In [1]: import numpy as np

In [2]: np.set_printoptions(precision=4, suppress=True, linewidth=120, legacy="1.25")

In [3]: f = np.array([4, 1, 1, -1, -2, -5, 1, -5])

In [4]: r1 = np.array([5, 5, 5, 1, 2, 2, 1, 3])

In [5]: K = np.outer(f, r1)

In [6]: K
Out[6]: 
array([[ 20,  20,  20,   4,   8,   8,   4,  12],
       [  5,   5,   5,   1,   2,   2,   1,   3],
       [  5,   5,   5,   1,   2,   2,   1,   3],
       [ -5,  -5,  -5,  -1,  -2,  -2,  -1,  -3],
       [-10, -10, -10,  -2,  -4,  -4,  -2,  -6],
       [-25, -25, -25,  -5, -10, -10,  -5, -15],
       [  5,   5,   5,   1,   2,   2,   1,   3],
       [-25, -25, -25,  -5, -10, -10,  -5, -15]])

In [7]: # column 1 repeats column 0

In [8]: Y = K[0, 0] * K[1:] - np.outer(K[1:, 0], K[0])

In [9]: Y
Out[9]: 
array([[0, 0, 0, 0, 0, 0, 0, 0],
       [0, 0, 0, 0, 0, 0, 0, 0],
       [0, 0, 0, 0, 0, 0, 0, 0],
       [0, 0, 0, 0, 0, 0, 0, 0],
       [0, 0, 0, 0, 0, 0, 0, 0],
       [0, 0, 0, 0, 0, 0, 0, 0],
       [0, 0, 0, 0, 0, 0, 0, 0]])

In [10]: K[:, 0] / K[0, 0]
Out[10]: array([ 1.  ,  0.25,  0.25, -0.25, -0.5 , -1.25,  0.25, -1.25])

In [11]: Uu, sigma, Vt = np.linalg.svd(K)

In [12]: evecs = Vt[:(sigma > 1e-8).sum()]

In [13]: rng = np.random.default_rng(92)

In [14]: x0 = K[4] + 5 * K[2] + rng.integers(2) * np.eye(8)[6]

In [15]: x0
Out[15]: array([15., 15., 15.,  3.,  6.,  6.,  3.,  9.])

In [16]: round(np.linalg.norm(x0 - evecs.T @ evecs @ x0), 4)
Out[16]: 0.0

In [17]: np.allclose(evecs.T @ evecs @ x0, x0)
Out[17]: True

In [18]: Y = np.array([[3, 1],
    ...:     [-3, 3],
    ...:     [-3, -3],
    ...:     [-1, -1],
    ...:     [1, -3],
    ...:     [3, -3],
    ...:     [-3, 2],
    ...:     [-1, -2]])

In [19]: np.einsum("ik,kj->ji", K, Y)
Out[19]: 
array([[-56, -14, -14,  14,  28,  70, -14,  70],
       [-48, -12, -12,  12,  24,  60, -12,  60]])

In [20]: K @ Y
Out[20]: 
array([[-56, -48],
       [-14, -12],
       [-14, -12],
       [ 14,  12],
       [ 28,  24],
       [ 70,  60],
       [-14, -12],
       [ 70,  60]])

In [21]: np.linalg.matrix_rank(K @ Y)
Out[21]: 1

In [22]: np.einsum("ik,kj->ij", K, Y)
Out[22]: 
array([[-56, -48],
       [-14, -12],
       [-14, -12],
       [ 14,  12],
       [ 28,  24],
       [ 70,  60],
       [-14, -12],
       [ 70,  60]])

In [23]: Y.T @ K.T
Out[23]: 
array([[-56, -14, -14,  14,  28,  70, -14,  70],
       [-48, -12, -12,  12,  24,  60, -12,  60]])

In [24]: f, r1 = K[7], K[5]

In [25]: f @ r1
Out[25]: 2350

In [26]: pr = (f @ r1) / (f @ f) * f

In [27]: np.outer(f, r1)
Out[27]: 
array([[625, 625, 625, 125, 250, 250, 125, 375],
       [625, 625, 625, 125, 250, 250, 125, 375],
       [625, 625, 625, 125, 250, 250, 125, 375],
       [125, 125, 125,  25,  50,  50,  25,  75],
       [250, 250, 250,  50, 100, 100,  50, 150],
       [250, 250, 250,  50, 100, 100,  50, 150],
       [125, 125, 125,  25,  50,  50,  25,  75],
       [375, 375, 375,  75, 150, 150,  75, 225]])

In [28]: (r1 - pr) @ f
Out[28]: 0.0
